$ python3 -q
>>> import numpy as np
>>> np.set_printoptions(suppress=True, linewidth=160)
>>> M = np.load("data.npy")
>>> M
array([[ 0.44, -1.1 ,  1.54],
       [-0.12,  0.3 , -0.42],
       [ 0.84, -2.1 ,  2.94],
       [ 0.2 , -0.5 ,  0.7 ],
       [ 0.2 , -0.5 ,  0.7 ]])
>>> # row 4 repeats row 3
>>> rk = np.linalg.matrix_rank(M)
>>> print(rk)
1
>>> N = np.linalg.svd(M)[2][rk:].T
>>> np.round(M @ N, 3) + 0
array([[0., 0.],
       [0., 0.],
       [0., 0.],
       [0., 0.],
       [0., 0.]])
>>> print([int(np.linalg.matrix_rank(np.delete(M, i, axis=0))) for i in range(5)])
[1, 1, 1, 1, 1]
>>> left, sv, vt = np.linalg.svd(M)
>>> np.argmax(sv[:-1] / (sv[1:] + 1e-6)) + 1
np.int64(1)
>>> Y = left[:, :1] @ np.diag(sv[:1]) @ vt[:1]
>>> print(np.linalg.matrix_rank(Y))
1
>>> round(np.linalg.norm(M - Y, 2), 3), round(sv[1], 3)
(np.float64(0.0), np.float64(0.0))
>>> np.linalg.matrix_rank(M, rtol=0.05)
np.int64(1)
>>> arr = np.load("case7.npy")
>>> print(arr)
[[ 2  3 -3 -9  0]
 [-3  2 -2 -6  2]
 [ 0  0  2  6  3]]
>>> Y = arr / np.linalg.norm(arr, axis=1, keepdims=True)
>>> G = Y @ Y.T
>>> np.round(np.linalg.norm(Y, axis=1), 3)
array([1., 1., 1.])
>>> np.round(np.degrees(np.arccos(np.clip(G[1, 0], -1, 1))), 3)
np.float64(38.458)
>>> G.round(3)
array([[ 1.   ,  0.783, -0.845],
       [ 0.783,  1.   , -0.643],
       [-0.845, -0.643,  1.   ]])
>>> print((G - 2 * np.eye(3)).round(6).argmax(axis=1))
[1 0 1]
>>> np.argwhere(np.triu(np.abs(G) > 0.95, 1))
array([], shape=(0, 2), dtype=int64)
>>> K = np.array([[0, 1, 0, 1], [1, 0, 0, 1], [0, 0, 0, 1], [1, 1, 1, 0]])
>>> K
array([[0, 1, 0, 1],
       [1, 0, 0, 1],
       [0, 0, 0, 1],
       [1, 1, 1, 0]])
>>> x0 = np.array([3, -3, -3, 1])
>>> y = K @ x0
>>> beta, lr = np.zeros(4), 1 / np.linalg.norm(K, 2) ** 2
>>> for i in range(60):
...     beta -= lr * K.T @ (K @ beta - y)
...     if i % 10 == 0: print(i, round(np.linalg.norm(K @ beta - y), 3))
... 
0 3.851
10 0.624
20 0.442
30 0.358
40 0.291
50 0.236
>>> print(round(np.linalg.cond(K), 3))
6.975
>>> beta.round(3)
array([ 2.768, -3.232, -2.486,  1.16 ])
>>> rng = np.random.default_rng(12299)
>>> lab = rng.permutation(4)
>>> Y = K[:, lab] * rng.choice([-1, 1], 4)
>>> Y
array([[ 0,  0, -1,  1],
       [ 1,  0, -1,  0],
       [ 0,  0, -1,  0],
       [ 1, -1,  0,  1]])
>>> left, _, vt = np.linalg.svd(K.T @ Y)
>>> np.round(np.linalg.lstsq(K, Y)[0], 3) + 0
array([[ 1.,  0.,  0.,  0.],
       [ 0.,  0.,  0.,  1.],
       [ 0., -1.,  0.,  0.],
       [ 0.,  0., -1.,  0.]])
>>> m1 = np.load("layer4.npy")
>>> m1.round(3)
array([[ 0.885,  1.332, -1.734, -1.854],
       [-0.375, -1.722,  1.802,  1.627],
       [-2.156,  1.864, -0.486,  0.801],
       [ 2.185, -1.816,  0.426, -0.864],
       [-2.288,  0.86 ,  0.514,  1.662],
       [-0.439,  2.141, -1.724, -1.119],
       [ 2.198, -1.792,  0.396, -0.895],
       [ 1.198, -2.298,  1.435,  0.474],
       [-1.547, -0.636,  1.471,  2.01 ],
       [-1.568,  2.262, -1.19 , -0.077],
       [-0.042,  1.967, -1.79 , -1.388],
       [-1.319, -0.907,  1.59 ,  1.978],
       [-1.933, -0.062,  1.161,  1.978],
       [ 2.311, -1.011, -0.389, -1.576]])
>>> # null space of dimension 2
>>> np.linalg.lstsq(m1[:-1].T, m1[-1])[2]
np.int32(2)
>>> np.unique(m1.round(6), axis=0).shape
(14, 4)
>>> np.abs(np.diag(np.linalg.qr(m1)[1])) > 1e-9
array([ True,  True, False, False])
>>> rk = np.linalg.matrix_rank(m1)
>>> print(rk)
2
>>> N = np.linalg.svd(m1)[2][rk:].T
>>> print(np.allclose(m1 @ N, 0))
True
>>> [int(np.linalg.matrix_rank(m1[:, :j + 1])) for j in range(4)]
[1, 2, 2, 2]
>>> [int(np.linalg.matrix_rank(m1[:i])) for i in range(1, len(m1) + 1)]
[1, 2, 2, 2, 2, 2, 2, 2, 2, 2, 2, 2, 2, 2]
>>> [int(np.linalg.matrix_rank(np.delete(m1, i, axis=0))) for i in range(14)]
[2, 2, 2, 2, 2, 2, 2, 2, 2, 2, 2, 2, 2, 2]
>>> Xs = m1 - m1.mean(axis=0)
>>> V = np.linalg.svd(Xs)[2][:2]
>>> Y = Xs - Xs @ V.T @ V
>>> print(np.round(Y.std(axis=0), 3) + 0)
[0. 0. 0. 0.]
>>> np.round(np.cov(Xs @ V.T, rowvar=False), 3) + 0
array([[4.846, 0.   ],
       [0.   , 4.747]])
>>> G = np.cov(m1, rowvar=False)
>>> np.argsort(-m1.std(axis=0).round(6), kind="stable")
array([0, 1, 3, 2])
>>> print(G.shape)
(4, 4)
>>> np.round(m1.std(axis=0), 3)
array([1.628, 1.616, 1.275, 1.42 ])
>>> np.round(np.median(m1, axis=0), 3)
array([-0.407, -0.349,  0.411,  0.198])
>>> np.round(np.corrcoef(m1.T), 3)
array([[ 1.   , -0.526, -0.114, -0.711],
       [-0.526,  1.   , -0.784, -0.224],
       [-0.114, -0.784,  1.   ,  0.78 ],
       [-0.711, -0.224,  0.78 ,  1.   ]])
>>> np.round(np.linalg.eigvalsh(G)[::-1], 3) + 0
array([4.846, 4.747, 0.   , 0.   ])
>>> G.round(3)
array([[ 2.855, -1.492, -0.256, -1.77 ],
       [-1.492,  2.813, -1.741, -0.554],
       [-0.256, -1.741,  1.752,  1.522],
       [-1.77 , -0.554,  1.522,  2.173]])
>>> np.argwhere(np.triu(np.abs(np.corrcoef(m1.T)) > 0.8, 1))
array([], shape=(0, 2), dtype=int64)
>>> left, sv, vt = np.linalg.svd(G)
>>> V = vt[:(sv > 1e-8).sum()]
>>> x0 = G[2] + -3 * G[1] + rng.integers(2) * np.eye(4)[0]
>>> x0.round(3)
array([  4.219, -10.179,   6.975,   3.184])
>>> np.round(V.T @ V, 3)
array([[ 0.6  , -0.317, -0.051, -0.37 ],
       [-0.317,  0.587, -0.361, -0.111],
       [-0.051, -0.361,  0.362,  0.313],
       [-0.37 , -0.111,  0.313,  0.451]])
>>> np.linalg.matrix_rank(np.vstack([G, x0]))
np.int64(2)
>>> Y = np.array([[1, 3, 6, 2], [6, 3, 5, 6], [1, 0, 8, 3], [4, 1, 5, 9]])
>>> Y[-1] = Y[0]
>>> feats = Y + 0.1 * np.eye(4)
>>> print(feats)
[[1.1 3.  6.  2. ]
 [6.  3.1 5.  6. ]
 [1.  0.  8.1 3. ]
 [1.  3.  6.  2.1]]
>>> blk = np.stack([feats, 5 * feats, feats[::-1]])
>>> np.linalg.matrix_rank(blk.reshape(3, -1))
np.int64(2)
>>> (blk @ feats.T).shape
(3, 4, 4)
>>> blk.sum(axis=0)
array([[ 7.6, 21. , 42. , 14.1],
       [37. , 18.6, 38.1, 39. ],
       [12. ,  3.1, 53.6, 24. ],
       [ 7.1, 21. , 42. , 14.6]])
>>> hat = np.triu(np.array([[0, 2, 5, -7], [6, -4, -7, 0], [0, -4, 6, 2], [4, 5, 4, -9]]), 1) + np.eye(4)
>>> Y = hat @ feats @ np.linalg.inv(hat)
>>> np.round(np.poly(Y), 3)
array([  1.   , -14.4  ,   1.26 , 228.176, -22.816])
>>> np.linalg.matrix_rank(Y)
np.int64(4)
>>> round(float(np.linalg.det(Y)), 3)
-22.816
>>> Y.round(3) + 0
array([[  11.1,  -34. , -279. ,  650. ],
       [  -1. ,    5.1,  -11. ,    0. ],
       [   3. ,    0. ,    5.1,   18. ],
       [   1. ,    1. ,    8. ,   -6.9]])
>>> np.round(hat @ feats - feats @ hat, 3)
array([[ 10., -17.,  24.,   8.],
       [ -7., -12., -65.,  11.],
       [  2.,   4.,   7.,  -5.],
       [  0.,  -2.,  16.,  -5.]])
>>> F = np.load("mat.npy")
>>> F
array([[0.5 , 0.5 , 0.  ],
       [0.75, 0.25, 0.  ],
       [0.2 , 0.6 , 0.2 ]])
>>> # a transition matrix
>>> u = np.array([1, 6, 0])
>>> Y = F + np.outer(u, np.eye(3)[2])
>>> print(np.linalg.matrix_rank(Y - F))
1
>>> np.linalg.matrix_rank(np.linalg.inv(Y) - np.linalg.inv(F), tol=1e-8)
np.int64(1)
>>> round(np.linalg.det(Y) / np.linalg.det(F), 3), np.round(1 + np.linalg.solve(F, u)[2], 3)
(np.float64(17.0), np.float64(17.0))
>>> O, V = np.linalg.qr(F[:, :1])[0], np.linalg.qr(F[:, 1:])[0]
>>> sv = np.linalg.svd(O.T @ V, compute_uv=False)
>>> (sv > 0.9).sum()
np.int64(0)
>>> sv.round(3)
array([0.875])
>>> print(np.round(np.linalg.matrix_power(F, 2), 3))
[[0.625 0.375 0.   ]
 [0.562 0.438 0.   ]
 [0.59  0.37  0.04 ]]
>>> F @ np.ones(3)
array([1., 1., 1.])
>>> F.sum(axis=1)
array([1., 1., 1.])
>>> pr = np.eye(3)[1]
>>> for _ in range(4):
...     pr = pr @ F
...     print(pr.round(3))
... 
[0.75 0.25 0.  ]
[0.562 0.438 0.   ]
[0.609 0.391 0.   ]
[0.598 0.402 0.   ]
>>> round(float(np.linalg.eigvals(F).sum().real), 3)
0.95
>>> round(float(np.linalg.det(2 * F)), 3), round(float(np.linalg.det(F)), 3)
(-0.4, -0.05)
>>> print(round(float(np.linalg.det(F.T)), 3))
-0.05
>>> Y = F / np.sqrt((F ** 2).mean(axis=1, keepdims=True))
>>> print(np.linalg.matrix_rank(F - F.mean(axis=1, keepdims=True)))
2
>>> np.round(np.linalg.norm(Y, axis=1), 3)
array([1.732, 1.732, 1.732])
>>> Y[2].round(3)
array([0.522, 1.567, 0.522])
>>> X = np.load("w.npy")
>>> X
array([[-1.,  1.,  0.],
       [ 0., -1.,  1.],
       [ 0.,  0., -1.]])
>>> w, V = np.linalg.eig(X)
>>> X @ V[:, 0] - w[0] * V[:, 0]
array([0., 0., 0.])
>>> np.prod(w)
np.float64(-1.0)
>>> np.round(np.sort(np.linalg.eigvals(X @ X)), 3)
array([1., 1., 1.])
>>> Y = X[0, 0] * X[1:] - np.outer(X[1:, 0], X[0])
>>> Y
array([[ 0.,  1., -1.],
       [ 0., -0.,  1.]])
>>> print(X[:, 0] / X[0, 0])
[ 1. -0. -0.]
>>> left, sv, vt = np.linalg.svd(m1)
>>> sv.round(3) + 0
array([7.995, 7.879, 0.   , 0.   ])
>>> np.argmax(sv[:-1] / (sv[1:] + 1e-6)) + 1
np.int64(2)
>>> Y = left[:, :2] @ np.diag(sv[:2]) @ vt[:2]
>>> print(np.round(np.abs(m1 - Y).max(), 3))
0.0
>>> np.round(np.linalg.norm(m1 - Y, 2), 3), np.round(sv[2], 3)
(np.float64(0.0), np.float64(0.0))
>>> Y.round(3)
array([[ 0.885,  1.332, -1.734, -1.854],
       [-0.375, -1.722,  1.802,  1.627],
       [-2.156,  1.864, -0.486,  0.801],
       [ 2.185, -1.816,  0.426, -0.864],
       [-2.288,  0.86 ,  0.514,  1.662],
       [-0.439,  2.141, -1.724, -1.119],
       [ 2.198, -1.792,  0.396, -0.895],
       [ 1.198, -2.298,  1.435,  0.474],
       [-1.547, -0.636,  1.471,  2.01 ],
       [-1.568,  2.262, -1.19 , -0.077],
       [-0.042,  1.967, -1.79 , -1.388],
       [-1.319, -0.907,  1.59 ,  1.978],
       [-1.933, -0.062,  1.161,  1.978],
       [ 2.311, -1.011, -0.389, -1.576]])
>>> blk = np.stack([Y, 5 * Y, Y[::-1]])
>>> blk.shape
(3, 14, 4)
>>> np.round(np.einsum("bij,cij->bc", blk, blk), 3)
array([[ 126.   ,  630.   ,   30.794],
       [ 630.   , 3150.   ,  153.971],
       [  30.794,  153.971,  126.   ]])
>>> A = np.array([[-5.0, 5.0], [-10.0, 10.0]])
>>> G = A.T @ A
>>> (A @ A.T).shape
(2, 2)
>>> print(np.diag(G))
[125. 125.]
>>> np.trace(G), (A ** 2).sum()
(np.float64(250.0), np.float64(250.0))
>>> left, sv, vt = np.linalg.svd(A)
>>> np.argmax(sv[:-1] / (sv[1:] + 1e-6)) + 1
np.int64(1)
>>> print(sv.round(3) + 0)
[15.811  0.   ]
>>> Y = left[:, :1] @ np.diag(sv[:1]) @ vt[:1]
>>> print(round(np.linalg.norm(A - Y, 2), 3), round(sv[1], 3))
0.0 0.0
>>> print(np.linalg.matrix_rank(Y))
1
>>> Y.round(3)
array([[ -5.,   5.],
       [-10.,  10.]])
>>> Y = np.array([[0, -1], [-2, -2]])
>>> W2 = np.kron(Y, A)
>>> np.linalg.matrix_rank(W2)
np.int64(2)
